$ ipython --no-banner

In [1]: import numpy as np

In [2]: np.set_printoptions(suppress=True, linewidth=140)

In [3]: E = np.loadtxt("w.csv", delimiter=",")

In [4]: E
Out[4]: 
array([[ 6.,  1.,  0., -1.,  0., -2.],
       [ 0.,  1.,  0., -2.,  0., -3.],
       [ 0., -1., -1., -3.,  3., -2.],
       [ 0.,  1., -3., -1., -2.,  2.],
       [ 0.,  1., -1., -2., -1., -3.],
       [ 0.,  0.,  0., -1.,  2., -1.]])

In [5]: np.round(np.linalg.det(E), 3)
Out[5]: np.float64(-144.0)

In [6]: print(np.round(np.sort(np.abs(np.linalg.eigvals(E))), 3))
[1.454 1.454 1.792 1.792 3.536 6.   ]

In [7]: E @ E
Out[7]: 
array([[ 36.,   6.,   3.,  -5.,  -2., -15.],
       [  0.,  -1.,   6.,   3.,  -2.,  -4.],
       [  0.,   0.,   7.,   4.,  -4.,  -8.],
       [  0.,   1.,   8.,  10.,  -1.,   5.],
       [  0.,  -1.,   8.,   8.,  -4.,   1.],
       [  0.,   1.,   1.,  -2.,  -2.,  -7.]])

In [8]: np.allclose(E @ E.T, E.T @ E)
Out[8]: False

In [9]: (E + E.T) / 2
Out[9]: 
array([[ 6. ,  0.5,  0. , -0.5,  0. , -1. ],
       [ 0.5,  1. , -0.5, -0.5,  0.5, -1.5],
       [ 0. , -0.5, -1. , -3. ,  1. , -1. ],
       [-0.5, -0.5, -3. , -1. , -2. ,  0.5],
       [ 0. ,  0.5,  1. , -2. , -1. , -0.5],
       [-1. , -1.5, -1. ,  0.5, -0.5, -1. ]])

In [10]: vec = np.array([1, -2, -1, 0, 1, -2])

In [11]: h1 = np.maximum(E @ vec, 0)

In [12]: np.flatnonzero(h1 > 1e-9)
Out[12]: array([0, 1, 2, 4, 5])

In [13]: E * (h1 > 1e-9)[:, None]
Out[13]: 
array([[ 6.,  1.,  0., -1.,  0., -2.],
       [ 0.,  1.,  0., -2.,  0., -3.],
       [ 0., -1., -1., -3.,  3., -2.],
       [ 0.,  0., -0., -0., -0.,  0.],
       [ 0.,  1., -1., -2., -1., -3.],
       [ 0.,  0.,  0., -1.,  2., -1.]])

In [14]: h1
Out[14]: array([ 8.,  4., 10.,  0.,  4.,  4.])

In [15]: W2 = np.array([[3, 2, 2]])

In [16]: rng = np.random.default_rng(8149)

In [17]: F = rng.normal(size=(29, 1)) @ W2 + np.array([-2, 0, 2])

In [18]: F.round(3)
Out[18]: 
array([[-6.285, -2.857, -0.857],
       [ 3.084,  3.39 ,  5.39 ],
       [ 0.871,  1.914,  3.914],
       [ 1.347,  2.231,  4.231],
       [-2.332, -0.221,  1.779],
       [ 1.264,  2.176,  4.176],
       [-6.291, -2.861, -0.861],
       [-4.923, -1.949,  0.051],
       [-3.117, -0.745,  1.255],
       [ 1.843,  2.562,  4.562],
       [-2.296, -0.197,  1.803],
       [ 0.909,  1.939,  3.939],
       [-2.448, -0.299,  1.701],
       [ 4.013,  4.009,  6.009],
       [-2.161, -0.108,  1.892],
       [ 0.211,  1.474,  3.474],
       [-0.174,  1.217,  3.217],
       [ 0.546,  1.697,  3.697],
       [-9.49 , -4.993, -2.993],
       [-6.916, -3.277, -1.277],
       [ 5.282,  4.855,  6.855],
       [-0.691,  0.873,  2.873],
       [-3.781, -1.187,  0.813],
       [-5.831, -2.554, -0.554],
       [-5.156, -2.104, -0.104],
       [-2.185, -0.123,  1.877],
       [-1.782,  0.145,  2.145],
       [ 1.561,  2.374,  4.374],
       [-2.614, -0.409,  1.591]])

In [19]: Xs = F - F.mean(axis=0)

In [20]: Uu, sig, Vt = np.linalg.svd(Xs, full_matrices=False)

In [21]: np.searchsorted(np.cumsum(sig ** 2) / (sig ** 2).sum(), 0.9) + 1
Out[21]: np.int64(1)

In [22]: sig.round(3) + 0
Out[22]: array([25.684,  0.   ,  0.   ])

In [23]: z = F[:, 2] > np.median(F[:, 2])

In [24]: r0 = F[z].mean(axis=0) - F[~z].mean(axis=0)

In [25]: np.argsort(-np.abs(r0).round(6), kind="stable")
Out[25]: array([0, 1, 2])

In [26]: round((((F - F.mean(axis=0)) @ r0 > 0) == z).mean(), 3)
Out[26]: np.float64(0.966)

In [27]: M = np.load("mat.npy")

In [28]: M
Out[28]: 
array([[4, 2, 1],
       [2, 4, 0],
       [1, 0, 0]])

In [29]: cov = M.T @ M

In [30]: np.linalg.matrix_rank(cov)
Out[30]: np.int64(3)

In [31]: cov
Out[31]: 
array([[21, 16,  4],
       [16, 20,  2],
       [ 4,  2,  1]])

In [32]: (M @ M.T).shape
Out[32]: (3, 3)

In [33]: w, V = np.linalg.eigh(M)

In [34]: vec = np.array([-1, -3, -1])

In [35]: (np.sign(V[:, -1].round(6)) == np.sign(V[0, -1].round(6))).astype(int)
Out[35]: array([1, 1, 1])

In [36]: np.round(np.linalg.eigvalsh(M[1:, 1:]), 3)
Out[36]: array([0., 4.])

In [37]: vec @ M @ vec
Out[37]: np.int64(54)

In [38]: np.round(V * np.maximum(w, 0) @ V.T, 3)
Out[38]: 
array([[4.024, 1.989, 0.92 ],
       [1.989, 4.005, 0.037],
       [0.92 , 0.037, 0.268]])

In [39]: round(vec @ M @ vec / (vec @ vec), 3), round(w[0], 3), np.round(w[-1], 3)
Out[39]: (np.float64(4.909), np.float64(-0.297), np.float64(6.084))

In [40]: Y = M + rng.integers(-2, 3, (3, 2)) @ rng.integers(-2, 3, (2, 3))

In [41]: Y
Out[41]: 
array([[ 5,  2,  2],
       [ 8,  8,  6],
       [ 0, -2, -1]])

In [42]: np.abs(Y - M).sum(axis=1)
Out[42]: array([ 2, 16,  4])

In [43]: np.linalg.matrix_rank(Y - M, tol=1e-8)
Out[43]: np.int64(2)

In [44]: round(np.linalg.det(Y), 3)
Out[44]: np.float64(4.0)

In [45]: Y @ Y
Out[45]: 
array([[ 41,  22,  20],
       [104,  68,  58],
       [-16, -14, -11]])

In [46]: np.allclose(Y, Y.T)
Out[46]: False

In [47]: print(np.allclose(Y @ Y.T, Y.T @ Y))
False

In [48]: round(float(np.abs(np.linalg.eigvals(Y)).max()), 3)
Out[48]: 9.663

In [49]: print(np.round(np.sort(np.abs(np.linalg.eigvals(Y))), 3))
[0.193 2.144 9.663]

In [50]: (Y - Y.T) / 2
Out[50]: 
array([[ 0., -3.,  1.],
       [ 3.,  0.,  4.],
       [-1., -4.,  0.]])

In [51]: W0 = np.load("sample11.npy")

In [52]: W0
Out[52]: 
array([[ -9,  -5,  -8,  -3,  -6],
       [-21, -13, -17,  -8, -15],
       [ -3,  -3,  -1,  -2,  -3],
       [ 16,   8,  10,   8,  16],
       [ -1,  -5,   2,  -2,  -1],
       [  8,   8,   8,   2,   2],
       [ 17,   9,  13,   7,  14],
       [-18, -10, -16,  -6, -12]])

In [53]: # rank 3

In [54]: Uu, sig, Vt = np.linalg.svd(W0)

In [55]: V = Vt[:(sig > 1e-8).sum()]

In [56]: vec = W0[7] + 4 * W0[3] + rng.integers(2) * np.eye(5)[3]

In [57]: vec
Out[57]: array([46., 22., 24., 27., 52.])

In [58]: np.linalg.matrix_rank(np.vstack([W0, vec]))
Out[58]: np.int64(4)

In [59]: np.round(np.diag(V.T @ V), 3)
Out[59]: array([0.379, 0.9  , 0.782, 0.199, 0.74 ])

In [60]: np.allclose(V.T @ V @ vec, vec)
Out[60]: False

In [61]: arr = np.loadtxt("dump.csv", delimiter=",")

In [62]: arr
Out[62]: 
array([[ 0.21 , -4.453, -0.455, -1.944, -3.166, -3.215,  0.174,  0.285],
       [ 3.601,  3.24 ,  0.293, -1.784,  0.243, -1.79 ,  5.303,  4.459],
       [-0.057,  2.035, -0.651, -3.431,  1.451,  2.859, -4.247,  3.179],
       [ 6.833, -1.501, -0.097, -0.041,  2.231,  0.424, -0.64 ,  0.216],
       [ 0.229, -2.248,  3.107, -4.253,  2.369,  0.549,  2.652, -1.175],
       [-1.025,  0.834,  4.333,  0.014, -0.544, -2.828, -3.53 ,  2.581],
       [ 1.807,  1.543,  2.182,  0.456, -4.128,  3.883, -2.268,  0.018],
       [ 0.112,  5.076, -1.222, -1.225, -1.155, -1.508, -1.091, -4.533]])

In [63]: np.round(arr.sum(axis=1), 3)
Out[63]: array([-12.564,  13.565,   1.138,   7.425,   1.23 ,  -0.165,   3.493,  -5.546])

In [64]: np.count_nonzero(arr)
Out[64]: np.int64(64)

In [65]: np.abs(arr).max()
Out[65]: np.float64(6.833)

In [66]: np.round(np.linalg.svd(arr, compute_uv=False), 3)
Out[66]: array([10.   ,  9.   ,  8.1  ,  7.29 ,  6.561,  5.905,  5.314,  4.783])

In [67]: round(float(np.linalg.norm(arr)), 3)
Out[67]: 20.707

In [68]: np.unravel_index(np.abs(arr).argmax(), arr.shape)
Out[68]: (np.int64(3), np.int64(0))

In [69]: vec = np.array([0, 1, 2, 0, 0, 1, 2, 0])

In [70]: target = arr @ vec

In [71]: target.round(3)
Out[71]: array([-8.23 , 12.642, -4.902, -2.551,  9.819, -0.388,  5.254, -1.058])

In [72]: np.round(np.linalg.solve(arr, -3 * target), 3) + 0
Out[72]: array([ 0., -3., -6.,  0.,  0., -3., -6.,  0.])

In [73]: Y = np.array([[0, -1], [-2, 1]])

In [74]: K = np.block([[np.zeros((2, 2)), Y], [Y.T, np.zeros((2, 2))]])

In [75]: K
Out[75]: 
array([[ 0.,  0.,  0., -1.],
       [ 0.,  0., -2.,  1.],
       [ 0., -2.,  0.,  0.],
       [-1.,  1.,  0.,  0.]])

In [76]: r0 = np.array([2, 1, 2, 2])

In [77]: Y = K + np.outer(r0, np.eye(4)[3])

In [78]: np.linalg.matrix_rank(Y - K)
Out[78]: np.int64(1)

In [79]: np.linalg.matrix_rank(np.linalg.inv(Y) - np.linalg.inv(K), tol=1e-8)
Out[79]: np.int64(1)

In [80]: Y
Out[80]: 
array([[ 0.,  0.,  0.,  1.],
       [ 0.,  0., -2.,  2.],
       [ 0., -2.,  0.,  2.],
       [-1.,  1.,  0.,  2.]])

In [81]: round(float(np.linalg.det(Y) / np.linalg.det(K)), 3), round(float(1 + np.linalg.solve(K, r0)[3]), 3)
Out[81]: (-1.0, -1.0)

In [82]: J = np.load("out0.npy")

In [83]: J
Out[83]: 
array([[ 5,  0,  0,  1,  3,  1],
       [ 0,  1,  2,  2,  0,  0],
       [10,  0,  1,  1,  1,  2],
       [15,  0,  3,  1,  1,  3]])

In [84]: # column 0 dominates

In [85]: np.round(np.linalg.norm(J, 2), 3)
Out[85]: np.float64(19.495)

In [86]: np.round(np.linalg.norm(J, axis=0), 3)
Out[86]: array([18.708,  1.   ,  3.742,  2.646,  3.317,  3.742])

In [87]: print(np.round(np.linalg.norm(J, "nuc"), 3))
25.859

In [88]: np.round(np.linalg.norm(J) ** 2 / np.linalg.norm(J, 2) ** 2, 3)
Out[88]: np.float64(1.045)

In [89]: print(np.round(np.linalg.norm(J, axis=1), 3))
[ 6.     3.    10.344 15.652]

In [90]: round(float(np.linalg.norm(J[1], 1)), 3), np.round(np.linalg.norm(J[1], np.inf), 3)
Out[90]: (5.0, np.float64(2.0))

In [91]: print(round(float(np.linalg.norm(J[1] - J[2])), 3))
10.392
